$ python3 -q
>>> import numpy as np
>>> import numpy.linalg as la
>>> np.set_printoptions(suppress=True, linewidth=200)
>>> data = np.load("x.npy")
>>> data
array([[1, 0, 0, 0, 0, 0, 0],
       [0, 2, 0, 0, 0, 0, 0],
       [0, 0, 3, 0, 0, 0, 0],
       [0, 0, 0, 3, 0, 0, 0],
       [0, 0, 0, 0, 0, 0, 0],
       [0, 0, 0, 0, 0, 2, 0],
       [0, 0, 0, 0, 0, 0, 0]])
>>> left, sig, Vh = la.svd(data)
>>> np.argmax(sig[:-1] / (sig[1:] + 1e-6)) + 1
np.int64(5)
>>> Y = left[:, :5] @ np.diag(sig[:5]) @ Vh[:5]
>>> Y
array([[1., 0., 0., 0., 0., 0., 0.],
       [0., 2., 0., 0., 0., 0., 0.],
       [0., 0., 3., 0., 0., 0., 0.],
       [0., 0., 0., 3., 0., 0., 0.],
       [0., 0., 0., 0., 0., 0., 0.],
       [0., 0., 0., 0., 0., 2., 0.],
       [0., 0., 0., 0., 0., 0., 0.]])
>>> round(la.norm(data - Y, 2), 4), sig[5]
(np.float64(0.0), np.float64(0.0))
>>> la.matrix_rank(data, rtol=0.05)
np.int64(5)
>>> np.round(la.pinv(data), 4)
array([[1.    , 0.    , 0.    , 0.    , 0.    , 0.    , 0.    ],
       [0.    , 0.5   , 0.    , 0.    , 0.    , 0.    , 0.    ],
       [0.    , 0.    , 0.3333, 0.    , 0.    , 0.    , 0.    ],
       [0.    , 0.    , 0.    , 0.3333, 0.    , 0.    , 0.    ],
       [0.    , 0.    , 0.    , 0.    , 0.    , 0.    , 0.    ],
       [0.    , 0.    , 0.    , 0.    , 0.    , 0.5   , 0.    ],
       [0.    , 0.    , 0.    , 0.    , 0.    , 0.    , 0.    ]])
>>> data[:, 6] @ data[:, 3]
np.int64(0)
>>> np.round(la.norm(data, axis=0), 4)
array([1., 2., 3., 3., 0., 2., 0.])
>>> J = np.loadtxt("block11.csv", delimiter=",")
>>> J
array([[0., 1., 1., 1.],
       [1., 0., 1., 1.],
       [1., 1., 0., 1.],
       [1., 1., 1., 0.]])
>>> def softmax(z):
...     e = np.exp(z - z.max(axis=-1, keepdims=True))
...     return e / e.sum(axis=-1, keepdims=True)
... 
>>> softmax(J).sum(axis=1)
array([1., 1., 1., 1.])
>>> np.round(softmax(J[1]), 4)
array([0.2969, 0.1092, 0.2969, 0.2969])
>>> scores = J @ J.T / np.sqrt(4)
>>> np.round(softmax(scores)[1] @ J, 4)
array([0.7849, 0.6453, 0.7849, 0.7849])
>>> np.round(softmax(scores + np.triu(np.full(scores.shape, -np.inf), 1)), 4)
array([[1.    , 0.    , 0.    , 0.    ],
       [0.3775, 0.6225, 0.    , 0.    ],
       [0.2741, 0.2741, 0.4519, 0.    ],
       [0.2151, 0.2151, 0.2151, 0.3547]])
>>> M = np.loadtxt("out13.csv", delimiter=",")
>>> M
array([[ 5.,  3.,  1.,  0.,  1.,  0.,  3.,  0.,  1.,  1.,  2.],
       [ 0.,  0.,  3.,  3.,  1.,  2.,  0.,  2.,  0.,  1.,  0.],
       [ 5.,  3.,  2.,  1.,  3.,  2.,  0.,  1.,  1.,  0.,  2.],
       [15.,  3.,  1.,  2.,  1.,  1.,  0.,  1.,  3.,  2.,  1.],
       [ 0.,  3.,  0.,  3.,  1.,  0.,  1.,  2.,  0.,  2.,  3.],
       [15.,  1.,  1.,  0.,  2.,  1.,  1.,  0.,  3.,  1.,  0.],
       [ 0.,  2.,  0.,  3.,  2.,  0.,  1.,  1.,  0.,  0.,  3.],
       [ 0.,  0.,  3.,  0.,  3.,  2.,  3.,  2.,  0.,  0.,  2.],
       [15.,  0.,  3.,  1.,  2.,  0.,  3.,  2.,  3.,  1.,  0.],
       [ 0.,  2.,  3.,  2.,  3.,  3.,  2.,  2.,  0.,  3.,  1.],
       [10.,  2.,  0.,  1.,  0.,  0.,  3.,  1.,  2.,  2.,  3.]])
>>> left, sig, Vh = la.svd(M)
>>> vecs = Vh[:(sig > 1e-8).sum()]
>>> rng = np.random.default_rng(56746)
>>> vec = M[1] + -2 * M[7] + rng.integers(2) * np.eye(11)[7]
>>> vec
array([ 0.,  0., -3.,  3., -5., -2., -6., -1.,  0.,  1., -4.])
>>> round(la.norm(vec - vecs.T @ vecs @ vec), 4)
np.float64(0.0)
>>> np.round(vecs.T @ vecs, 4) + 0
array([[0.9615, 0.    , 0.    , 0.    , 0.    , 0.    , 0.    , 0.    , 0.1923, 0.    , 0.    ],
       [0.    , 1.    , 0.    , 0.    , 0.    , 0.    , 0.    , 0.    , 0.    , 0.    , 0.    ],
       [0.    , 0.    , 1.    , 0.    , 0.    , 0.    , 0.    , 0.    , 0.    , 0.    , 0.    ],
       [0.    , 0.    , 0.    , 1.    , 0.    , 0.    , 0.    , 0.    , 0.    , 0.    , 0.    ],
       [0.    , 0.    , 0.    , 0.    , 1.    , 0.    , 0.    , 0.    , 0.    , 0.    , 0.    ],
       [0.    , 0.    , 0.    , 0.    , 0.    , 1.    , 0.    , 0.    , 0.    , 0.    , 0.    ],
       [0.    , 0.    , 0.    , 0.    , 0.    , 0.    , 1.    , 0.    , 0.    , 0.    , 0.    ],
       [0.    , 0.    , 0.    , 0.    , 0.    , 0.    , 0.    , 1.    , 0.    , 0.    , 0.    ],
       [0.1923, 0.    , 0.    , 0.    , 0.    , 0.    , 0.    , 0.    , 0.0385, 0.    , 0.    ],
       [0.    , 0.    , 0.    , 0.    , 0.    , 0.    , 0.    , 0.    , 0.    , 1.    , 0.    ],
       [0.    , 0.    , 0.    , 0.    , 0.    , 0.    , 0.    , 0.    , 0.    , 0.    , 1.    ]])
>>> la.matrix_rank(np.vstack([M, vec]))
np.int64(10)
>>> np.round(np.diag(vecs.T @ vecs), 4)
array([0.9615, 1.    , 1.    , 1.    , 1.    , 1.    , 1.    , 1.    , 0.0385, 1.    , 1.    ])
>>> W = np.array([[3, 6], [1, 2], [3, 8], [7, 4], [7, 2], [3, 5], [2, 3]])
>>> c = np.array([-1, 2])
>>> hid = np.maximum(data @ W + c, 0)
>>> hid
array([[ 2,  8],
       [ 1,  6],
       [ 8, 26],
       [20, 14],
       [ 0,  2],
       [ 5, 12],
       [ 0,  2]])
>>> la.matrix_rank(hid)
np.int64(2)
>>> Z = np.array([[-3, -3, -3], [0, -1, -3]])
>>> W @ Z
array([[ -9, -15, -27],
       [ -3,  -5,  -9],
       [ -9, -17, -33],
       [-21, -25, -33],
       [-21, -23, -27],
       [ -9, -14, -24],
       [ -6,  -9, -15]])
>>> hid @ Z
array([[  -6,  -14,  -30],
       [  -3,   -9,  -21],
       [ -24,  -50, -102],
       [ -60,  -74, -102],
       [   0,   -2,   -6],
       [ -15,  -27,  -51],
       [   0,   -2,   -6]])
>>> (hid @ Z).round(6).argmax(axis=1)
array([0, 0, 0, 0, 0, 0, 0])
